$ python -q
>>> import numpy as np
>>> np.set_printoptions(precision=2, suppress=True, linewidth=120, sign=" ")
>>> mat = np.array([[0, 9, 1, 5], [3, 0, 2, 9], [5, 5, 4, 3]])
>>> mat[-1] = mat[0] + -3 * mat[1]
>>> mat
array([[  0,   9,   1,   5],
       [  3,   0,   2,   9],
       [ -9,   9,  -5, -22]])
>>> np.allclose(mat[:-1].T @ np.linalg.lstsq(mat[:-1].T, mat[-1])[0], mat[-1])
True
>>> np.abs(np.diag(np.linalg.qr(mat)[1])) > 1e-9
array([ True,  True, False])
>>> round(np.trace(np.linalg.pinv(mat) @ mat), 2)
np.float64(2.0)
>>> np.round(mat @ np.linalg.pinv(mat) @ mat, 2) + 0
array([[  0.,   9.,   1.,   5.],
       [  3.,   0.,   2.,   9.],
       [ -9.,   9.,  -5., -22.]])
>>> x0 = np.array([-1, -4, 3, 3])
>>> np.einsum("ij,j->i", mat, x0)
array([ -18,   30, -108])
>>> np.linalg.norm(mat @ x0) <= np.linalg.norm(mat, 2) * np.linalg.norm(x0) + 1e-9
np.True_
>>> U, sig, Vt = np.linalg.svd(mat)
>>> evecs = Vt[:(sig > 1e-8).sum()]
>>> rng = np.random.default_rng(100)
>>> x0 = mat[0] + 4 * mat[1] + rng.integers(2) * np.eye(4)[1]
>>> x0
array([ 12.,  10.,   9.,  41.])
>>> round(np.linalg.norm(x0 - evecs.T @ evecs @ x0), 2)
np.float64(0.17)
>>> np.round(evecs.T @ evecs, 2) + 0
array([[ 0.12, -0.16,  0.06,  0.28],
       [-0.16,  0.97,  0.  ,  0.05],
       [ 0.06,  0.  ,  0.04,  0.19],
       [ 0.28,  0.05,  0.19,  0.86]])
>>> rank = np.linalg.matrix_rank(mat)
>>> rank
np.int64(2)
>>> N = np.linalg.svd(mat)[2][rank:].T
>>> [int(np.linalg.matrix_rank(np.delete(mat, i, axis=0))) for i in range(3)]
[2, 2, 2]
>>> [int(np.linalg.matrix_rank(mat[:i])) for i in range(1, len(mat) + 1)]
[1, 2, 2]
>>> np.round(N @ N.T, 2) + 0
array([[ 0.88,  0.16, -0.06, -0.28],
       [ 0.16,  0.03,  0.  , -0.05],
       [-0.06,  0.  ,  0.96, -0.19],
       [-0.28, -0.05, -0.19,  0.14]])
>>> np.allclose(mat @ N, 0)
True
>>> np.round(mat @ N, 2) + 0
array([[ 0.,  0.],
       [ 0.,  0.],
       [ 0.,  0.]])
>>> np.linalg.matrix_rank(mat.T @ mat), np.linalg.matrix_rank(mat @ mat.T)
(np.int64(2), np.int64(2))
>>> N.shape
(4, 2)
>>> def softmax(z):
...     e = np.exp(z - z.max(axis=-1, keepdims=True))
...     return e / e.sum(axis=-1, keepdims=True)
... 
>>> softmax(mat).sum(axis=1)
array([ 1.,  1.,  1.])
>>> np.round(softmax(mat[1] + 5), 2) + 0
array([ 0.,  0.,  0.,  1.])
>>> np.round(softmax(mat[1]), 2) + 0
array([ 0.,  0.,  0.,  1.])
>>> np.round(softmax(10 * mat[1]), 2) + 0
array([ 0.,  0.,  0.,  1.])
>>> S = mat @ mat.T / np.sqrt(4)
>>> np.round(softmax(S + np.triu(np.full(S.shape, -np.inf), 1)), 2) + 0
array([[ 1.,  0.,  0.],
       [ 0.,  1.,  0.],
       [ 0.,  0.,  1.]])
>>> np.round(softmax(S), 2) + 0
array([[ 1.,  0.,  0.],
       [ 0.,  1.,  0.],
       [ 0.,  0.,  1.]])
>>> J = np.loadtxt("layer6.csv", delimiter=",")
>>> J
array([[ 0.82, -0.75, -0.33,  0.94, -0.92,  0.22,  0.25],
       [-0.35,  0.99, -0.92, -1.  ,  1.  , -0.97,  0.89],
       [-0.03, -0.17,  0.16,  0.34, -0.3 ,  0.17, -0.14],
       [ 0.86, -0.63, -0.56,  0.85, -0.83, -0.06,  0.48],
       [ 0.84, -0.18, -0.76,  0.14, -0.18, -0.48,  0.69],
       [-0.73, -0.61,  0.89,  0.92, -0.88,  0.82, -0.84],
       [-0.08,  0.51, -0.35, -0.81,  0.76, -0.43,  0.31],
       [-0.83,  0.95, -0.33, -1.  ,  1.  , -0.77,  0.33],
       [-0.94,  0.79,  0.69, -0.95,  0.94,  0.04, -0.59],
       [ 0.35,  0.48, -0.63, -0.81,  0.75, -0.58,  0.56],
       [ 0.69, -0.87,  0.24,  0.99, -0.98,  0.62, -0.24],
       [-0.27,  0.41, -0.08, -0.69,  0.64, -0.24,  0.08],
       [ 0.73, -0.98,  0.74,  1.  , -1.  ,  0.92, -0.7 ],
       [-0.78, -1.  ,  1.  ,  1.  , -1.  ,  1.  , -1.  ],
       [ 0.84, -0.94,  0.18,  1.  , -0.99,  0.69, -0.2 ],
       [-0.49, -0.02,  0.48,  0.14, -0.1 ,  0.31, -0.41],
       [ 0.41,  0.96, -0.96, -1.  ,  1.  , -0.96,  0.93],
       [-0.37,  0.98, -0.9 , -1.  ,  1.  , -0.96,  0.86],
       [ 0.6 ,  0.96, -0.97, -1.  ,  1.  , -0.97,  0.95],
       [-0.41,  0.99, -0.93, -1.  ,  1.  , -0.97,  0.9 ],
       [-0.6 , -0.4 ,  0.75,  0.75, -0.69,  0.65, -0.69],
       [ 0.82, -0.07, -0.77, -0.07,  0.01, -0.52,  0.7 ],
       [-0.94, -0.63,  0.98,  0.95, -0.91,  0.93, -0.95],
       [ 0.72,  0.09, -0.73, -0.34,  0.26, -0.53,  0.65],
       [-0.82, -0.5 ,  0.91,  0.87, -0.81,  0.82, -0.86],
       [-0.88,  1.  , -0.85, -1.  ,  1.  , -0.97,  0.81]])
>>> other = np.c_[J[:, :2] @ np.array([[0, 3], [1, 0]]), np.array([1, -2, 1, 1, 2, 2, -3, -3, 2, -2, -3, -1, 3, -2, -3, -2, -3, 3, -1, -1, 0, 3, -3, 0, -2, -3])]
>>> other
array([[-0.75,  2.46,  1.  ],
       [ 0.99, -1.05, -2.  ],
       [-0.17, -0.09,  1.  ],
       [-0.63,  2.58,  1.  ],
       [-0.18,  2.52,  2.  ],
       [-0.61, -2.19,  2.  ],
       [ 0.51, -0.24, -3.  ],
       [ 0.95, -2.49, -3.  ],
       [ 0.79, -2.82,  2.  ],
       [ 0.48,  1.05, -2.  ],
       [-0.87,  2.07, -3.  ],
       [ 0.41, -0.81, -1.  ],
       [-0.98,  2.19,  3.  ],
       [-1.  , -2.34, -2.  ],
       [-0.94,  2.52, -3.  ],
       [-0.02, -1.47, -2.  ],
       [ 0.96,  1.23, -3.  ],
       [ 0.98, -1.11,  3.  ],
       [ 0.96,  1.8 , -1.  ],
       [ 0.99, -1.23, -1.  ],
       [-0.4 , -1.8 ,  0.  ],
       [-0.07,  2.46,  3.  ],
       [-0.63, -2.82, -3.  ],
       [ 0.09,  2.16,  0.  ],
       [-0.5 , -2.46, -2.  ],
       [ 1.  , -2.64, -3.  ]])
>>> np.linalg.matrix_rank(other)
np.int64(3)
>>> np.linalg.norm(np.linalg.qr(J)[0].T @ other, axis=0) ** 2 / ((other ** 2).sum(axis=0) + 1e-12)
array([ 1.  ,  1.  ,  0.34])
>>> np.linalg.matrix_rank(np.c_[J, other])
np.int64(8)
